In [1]: import numpy as np

In [2]: from numpy import linalg as LA

In [3]: np.set_printoptions(suppress=True, linewidth=140)

In [4]: def rd(a):
   ...:     return np.round(a, 4) + 0
   ...: 

In [5]: m1 = np.maximum(np.array([[2],
   ...:     [0],
   ...:     [-2],
   ...:     [-1],
   ...:     [1],
   ...:     [0],
   ...:     [0],
   ...:     [2],
   ...:     [-2],
   ...:     [1],
   ...:     [-2],
   ...:     [0],
   ...:     [-1],
   ...:     [2],
   ...:     [1],
   ...:     [1],
   ...:     [1],
   ...:     [-2],
   ...:     [1],
   ...:     [-1],
   ...:     [1],
   ...:     [-1],
   ...:     [1],
   ...:     [1],
   ...:     [1],
   ...:     [1],
   ...:     [2],
   ...:     [1],
   ...:     [1],
   ...:     [-2],
   ...:     [1],
   ...:     [-1],
   ...:     [0],
   ...:     [-2],
   ...:     [-1],
   ...:     [2],
   ...:     [-2],
   ...:     [1],
   ...:     [0],
   ...:     [1],
   ...:     [-1],
   ...:     [0],
   ...:     [-2],
   ...:     [-1],
   ...:     [2],
   ...:     [-1],
   ...:     [-1],
   ...:     [-1],
   ...:     [1]]) @ np.array([[3, 2, 0, 0, 3, 2, 1, 1, 2, 2, 1, 2]]) + np.array([5, 2, 3, 1, 0, 0, 5, 5, 3, 1, 3, 0]), 0)

In [6]: m1
Out[6]: 
array([[11,  6,  3,  1,  6,  4,  7,  7,  7,  5,  5,  4],
       [ 5,  2,  3,  1,  0,  0,  5,  5,  3,  1,  3,  0],
       [ 0,  0,  3,  1,  0,  0,  3,  3,  0,  0,  1,  0],
       [ 2,  0,  3,  1,  0,  0,  4,  4,  1,  0,  2,  0],
       [ 8,  4,  3,  1,  3,  2,  6,  6,  5,  3,  4,  2],
       [ 5,  2,  3,  1,  0,  0,  5,  5,  3,  1,  3,  0],
       [ 5,  2,  3,  1,  0,  0,  5,  5,  3,  1,  3,  0],
       [11,  6,  3,  1,  6,  4,  7,  7,  7,  5,  5,  4],
       [ 0,  0,  3,  1,  0,  0,  3,  3,  0,  0,  1,  0],
       [ 8,  4,  3,  1,  3,  2,  6,  6,  5,  3,  4,  2],
       [ 0,  0,  3,  1,  0,  0,  3,  3,  0,  0,  1,  0],
       [ 5,  2,  3,  1,  0,  0,  5,  5,  3,  1,  3,  0],
       [ 2,  0,  3,  1,  0,  0,  4,  4,  1,  0,  2,  0],
       [11,  6,  3,  1,  6,  4,  7,  7,  7,  5,  5,  4],
       [ 8,  4,  3,  1,  3,  2,  6,  6,  5,  3,  4,  2],
       [ 8,  4,  3,  1,  3,  2,  6,  6,  5,  3,  4,  2],
       [ 8,  4,  3,  1,  3,  2,  6,  6,  5,  3,  4,  2],
       [ 0,  0,  3,  1,  0,  0,  3,  3,  0,  0,  1,  0],
       [ 8,  4,  3,  1,  3,  2,  6,  6,  5,  3,  4,  2],
       [ 2,  0,  3,  1,  0,  0,  4,  4,  1,  0,  2,  0],
       [ 8,  4,  3,  1,  3,  2,  6,  6,  5,  3,  4,  2],
       [ 2,  0,  3,  1,  0,  0,  4,  4,  1,  0,  2,  0],
       [ 8,  4,  3,  1,  3,  2,  6,  6,  5,  3,  4,  2],
       [ 8,  4,  3,  1,  3,  2,  6,  6,  5,  3,  4,  2],
       [ 8,  4,  3,  1,  3,  2,  6,  6,  5,  3,  4,  2],
       [ 8,  4,  3,  1,  3,  2,  6,  6,  5,  3,  4,  2],
       [11,  6,  3,  1,  6,  4,  7,  7,  7,  5,  5,  4],
       [ 8,  4,  3,  1,  3,  2,  6,  6,  5,  3,  4,  2],
       [ 8,  4,  3,  1,  3,  2,  6,  6,  5,  3,  4,  2],
       [ 0,  0,  3,  1,  0,  0,  3,  3,  0,  0,  1,  0],
       [ 8,  4,  3,  1,  3,  2,  6,  6,  5,  3,  4,  2],
       [ 2,  0,  3,  1,  0,  0,  4,  4,  1,  0,  2,  0],
       [ 5,  2,  3,  1,  0,  0,  5,  5,  3,  1,  3,  0],
       [ 0,  0,  3,  1,  0,  0,  3,  3,  0,  0,  1,  0],
       [ 2,  0,  3,  1,  0,  0,  4,  4,  1,  0,  2,  0],
       [11,  6,  3,  1,  6,  4,  7,  7,  7,  5,  5,  4],
       [ 0,  0,  3,  1,  0,  0,  3,  3,  0,  0,  1,  0],
       [ 8,  4,  3,  1,  3,  2,  6,  6,  5,  3,  4,  2],
       [ 5,  2,  3,  1,  0,  0,  5,  5,  3,  1,  3,  0],
       [ 8,  4,  3,  1,  3,  2,  6,  6,  5,  3,  4,  2],
       [ 2,  0,  3,  1,  0,  0,  4,  4,  1,  0,  2,  0],
       [ 5,  2,  3,  1,  0,  0,  5,  5,  3,  1,  3,  0],
       [ 0,  0,  3,  1,  0,  0,  3,  3,  0,  0,  1,  0],
       [ 2,  0,  3,  1,  0,  0,  4,  4,  1,  0,  2,  0],
       [11,  6,  3,  1,  6,  4,  7,  7,  7,  5,  5,  4],
       [ 2,  0,  3,  1,  0,  0,  4,  4,  1,  0,  2,  0],
       [ 2,  0,  3,  1,  0,  0,  4,  4,  1,  0,  2,  0],
       [ 2,  0,  3,  1,  0,  0,  4,  4,  1,  0,  2,  0],
       [ 8,  4,  3,  1,  3,  2,  6,  6,  5,  3,  4,  2]])

In [7]: rd(LA.norm(m1[11] - m1[4]))
Out[7]: np.float64(6.4031)

In [8]: rd(LA.norm(m1, 1)), rd(LA.norm(m1, np.inf))
Out[8]: (np.float64(259.0), np.float64(66.0))

In [9]: rd(LA.norm(m1[11], 1)), rd(LA.norm(m1[11], np.inf))
Out[9]: (np.float64(28.0), np.float64(5.0))

In [10]: rd(LA.norm(m1, "nuc"))
Out[10]: np.float64(116.6045)

In [11]: rd(LA.norm(m1) ** 2 / LA.norm(m1, 2) ** 2)
Out[11]: np.float64(1.0656)

In [12]: rd(LA.norm(m1, 2))
Out[12]: np.float64(86.8307)
